In [1]: import numpy as np

In [2]: np.set_printoptions(suppress=True, linewidth=120)

In [3]: tidy = lambda a: np.round(a, 3) + 0

In [4]: W0 = np.load("case10.npy")

In [5]: W0
Out[5]: 
array([[ 3., -7.,  1.,  5.,  0.,  1.],
       [-4.,  7.,  4.,  4.,  5.,  0.],
       [ 0.,  0.,  4.,  4.,  7.,  7.],
       [ 0.,  0.,  3.,  7.,  7.,  7.],
       [ 0.,  0.,  9.,  0.,  6.,  5.],
       [ 0.,  0.,  2.,  0.,  2.,  3.]])

In [6]: rng = np.random.default_rng(15)

In [7]: Y = W0 + rng.integers(-2, 3, (6, 4)) @ rng.integers(-2, 3, (4, 6))

In [8]: Y
Out[8]: 
array([[-2., -1., -3., 10.,  6., -1.],
       [-1.,  1.,  8.,  1.,  1.,  0.],
       [ 0., -4., 10.,  8., 11.,  1.],
       [-1.,  0.,  4., 10., 11.,  0.],
       [-3.,  4.,  4.,  0.,  6.,  8.],
       [ 4.,  6., -5., -7., -4., 10.]])

In [9]: np.abs(Y - W0).sum(axis=1)
Out[9]: array([28., 20., 24., 16., 15., 37.])

In [10]: Y - W0
Out[10]: 
array([[-5.,  6., -4.,  5.,  6., -2.],
       [ 3., -6.,  4., -3., -4.,  0.],
       [ 0., -4.,  6.,  4.,  4., -6.],
       [-1.,  0.,  1.,  3.,  4., -7.],
       [-3.,  4., -5.,  0.,  0.,  3.],
       [ 4.,  6., -7., -7., -6.,  7.]])

In [11]: tidy(np.linalg.det(Y))
Out[11]: np.float64(-116420.0)

In [12]: (Y - Y.T) / 2
Out[12]: 
array([[ 0. ,  0. , -1.5,  5.5,  4.5, -2.5],
       [ 0. ,  0. ,  6. ,  0.5, -1.5, -3. ],
       [ 1.5, -6. ,  0. ,  2. ,  3.5,  3. ],
       [-5.5, -0.5, -2. ,  0. ,  5.5,  3.5],
       [-4.5,  1.5, -3.5, -5.5,  0. ,  6. ],
       [ 2.5,  3. , -3. , -3.5, -6. ,  0. ]])

In [13]: (Y + Y.T) / 2
Out[13]: 
array([[-2. , -1. , -1.5,  4.5,  1.5,  1.5],
       [-1. ,  1. ,  2. ,  0.5,  2.5,  3. ],
       [-1.5,  2. , 10. ,  6. ,  7.5, -2. ],
       [ 4.5,  0.5,  6. , 10. ,  5.5, -3.5],
       [ 1.5,  2.5,  7.5,  5.5,  6. ,  2. ],
       [ 1.5,  3. , -2. , -3.5,  2. , 10. ]])

In [14]: np.trace(Y)
Out[14]: np.float64(35.0)

In [15]: z = rng.permutation(6)

In [16]: z
Out[16]: array([1, 2, 0, 3, 4, 5])

In [17]: Y = W0[z][:, z]

In [18]: np.diag(Y)
Out[18]: array([7., 4., 3., 7., 6., 3.])

In [19]: x0 = np.array([-3, -2, 3, 1, 2, -3])

In [20]: y = W0 @ x0

In [21]: coef, lr = np.zeros(6), 1 / np.linalg.norm(W0, 2) ** 2

In [22]: for i in range(4):
    ...:     coef -= lr * W0.T @ (W0 @ coef - y)
    ...:     if i % 1 == 0: print(i, round(np.linalg.norm(W0 @ coef - y), 3))
    ...: 
0 19.703
1 18.545
2 17.562
3 16.689

In [23]: tidy(np.linalg.cond(W0))
Out[23]: np.float64(109.22)

In [24]: tidy(coef)
Out[24]: array([-0.268,  0.333,  1.291,  0.604,  0.844,  0.164])

In [25]: X = np.array([[1, -2, 4, -8],
    ...:     [1, -1, 1, -1],
    ...:     [1, 0, 0, 0],
    ...:     [1, 1, 1, 1],
    ...:     [1, 2, 4, 8],
    ...:     [1, 3, 9, 27],
    ...:     [1, 4, 16, 64],
    ...:     [1, 5, 25, 125]])

In [26]: X
Out[26]: 
array([[  1,  -2,   4,  -8],
       [  1,  -1,   1,  -1],
       [  1,   0,   0,   0],
       [  1,   1,   1,   1],
       [  1,   2,   4,   8],
       [  1,   3,   9,  27],
       [  1,   4,  16,  64],
       [  1,   5,  25, 125]])

In [27]: # column 3 dominates

In [28]: np.linalg.matrix_rank(X, rtol=0.1)
Out[28]: np.int64(1)

In [29]: tidy(np.linalg.norm(X, 2) / np.linalg.norm(X))
Out[29]: np.float64(0.998)

In [30]: [round(float(x), 3) for x in np.linalg.svd(X, compute_uv=False)[:3]]
Out[30]: [146.869, 7.727, 3.401]

In [31]: Y = X + rng.integers(-2, 3, (8, 1)) @ rng.integers(-2, 3, (1, 4))

In [32]: Y
Out[32]: 
array([[  2,   0,   3,  -9],
       [ -1,  -5,   3,   1],
       [  1,   0,   0,   0],
       [  1,   1,   1,   1],
       [  2,   4,   3,   7],
       [  3,   7,   7,  25],
       [ -1,   0,  18,  66],
       [  3,   9,  23, 123]])

In [33]: Y - X
Out[33]: 
array([[ 1,  2, -1, -1],
       [-2, -4,  2,  2],
       [ 0,  0,  0,  0],
       [ 0,  0,  0,  0],
       [ 1,  2, -1, -1],
       [ 2,  4, -2, -2],
       [-2, -4,  2,  2],
       [ 2,  4, -2, -2]])

In [34]: np.linalg.matrix_rank(Y - X, tol=1e-8)
Out[34]: np.int64(1)

In [35]: Y = X[0, 0] * X[1:] - np.outer(X[1:, 0], X[0])

In [36]: Y
Out[36]: 
array([[  0,   1,  -3,   7],
       [  0,   2,  -4,   8],
       [  0,   3,  -3,   9],
       [  0,   4,   0,  16],
       [  0,   5,   5,  35],
       [  0,   6,  12,  72],
       [  0,   7,  21, 133]])

In [37]: np.flatnonzero(~Y.round(6).any(axis=1))
Out[37]: array([], dtype=int64)

In [38]: np.linalg.matrix_rank(Y), np.linalg.matrix_rank(X)
Out[38]: (np.int64(3), np.int64(4))

In [39]: X[:, 0] / X[0, 0]
Out[39]: array([1., 1., 1., 1., 1., 1., 1., 1.])

In [40]: Y = np.c_[X[:, :3] @ np.array([[1, 0, -1], [-2, 2, -1], [1, -2, -2]]), np.array([-1, -2, -1, 2, 1, 0, 2, 0])]

In [41]: Y
Out[41]: 
array([[  9, -12,  -7,  -1],
       [  4,  -4,  -2,  -2],
       [  1,   0,  -1,  -1],
       [  0,   0,  -4,   2],
       [  1,  -4, -11,   1],
       [  4, -12, -22,   0],
       [  9, -24, -37,   2],
       [ 16, -40, -56,   0]])

In [42]: tidy(np.linalg.lstsq(X, Y[:, 0])[0])
Out[42]: array([ 1., -2.,  1.,  0.])

In [43]: np.linalg.matrix_rank(Y)
Out[43]: np.int64(4)

In [44]: U, s, VT = np.linalg.svd(X)

In [45]: np.argmax(s[:-1] / (s[1:] + 1e-6)) + 1
Out[45]: np.int64(1)

In [46]: tidy(s)
Out[46]: array([146.869,   7.727,   3.401,   1.501])

In [47]: Y = U[:, :1] @ np.diag(s[:1]) @ VT[:1]

In [48]: tidy(np.linalg.norm(X - Y) / np.linalg.norm(X))
Out[48]: np.float64(0.058)

In [49]: tidy(np.linalg.norm(X - Y, 2)), tidy(s[1])
Out[49]: (np.float64(7.727), np.float64(7.727))

In [50]: Z = np.array([[1, 0, 0], [1, 2, 4], [3, 0, 5]])

In [51]: m1 = (rng.random((21, 3)) < 0.25) @ Z

In [52]: m1
Out[52]: 
array([[4, 0, 5],
       [4, 2, 9],
       [0, 0, 0],
       [1, 2, 4],
       [1, 2, 4],
       [0, 0, 0],
       [0, 0, 0],
       [0, 0, 0],
       [0, 0, 0],
       [0, 0, 0],
       [1, 0, 0],
       [4, 0, 5],
       [0, 0, 0],
       [1, 0, 0],
       [1, 0, 0],
       [0, 0, 0],
       [1, 2, 4],
       [0, 0, 0],
       [1, 0, 0],
       [0, 0, 0],
       [0, 0, 0]])

In [53]: cen = m1 - m1.mean(axis=0)

In [54]: U, s, VT = np.linalg.svd(cen, full_matrices=False)

In [55]: tidy(s ** 2 / (s ** 2).sum())
Out[55]: array([0.913, 0.081, 0.006])

In [56]: tidy(s)
Out[56]: array([12.962,  3.866,  1.021])

In [57]: np.linalg.matrix_rank(cen)
Out[57]: np.int64(3)

In [58]: np.abs(U[:, 0]).argmax()
Out[58]: np.int64(1)

In [59]: tidy(np.abs(VT[-1]))
Out[59]: array([0.534, 0.739, 0.411])

In [60]: mat = 0.5 ** np.abs(np.subtract.outer(np.arange(3), np.arange(3)))

In [61]: mat
Out[61]: 
array([[1.  , 0.5 , 0.25],
       [0.5 , 1.  , 0.5 ],
       [0.25, 0.5 , 1.  ]])

In [62]: x0 = np.ones(3)

In [63]: for _ in range(3):
    ...:     x0 = mat @ x0
    ...:     x0 /= np.linalg.norm(x0)
    ...:     print(round(x0 @ mat @ x0, 3))
    ...: 
1.843
1.843
1.843

In [64]: tidy(x0)
Out[64]: array([0.542, 0.642, 0.542])

In [65]: tidy(np.linalg.eigvalsh(mat)[-1])
Out[65]: np.float64(1.843)
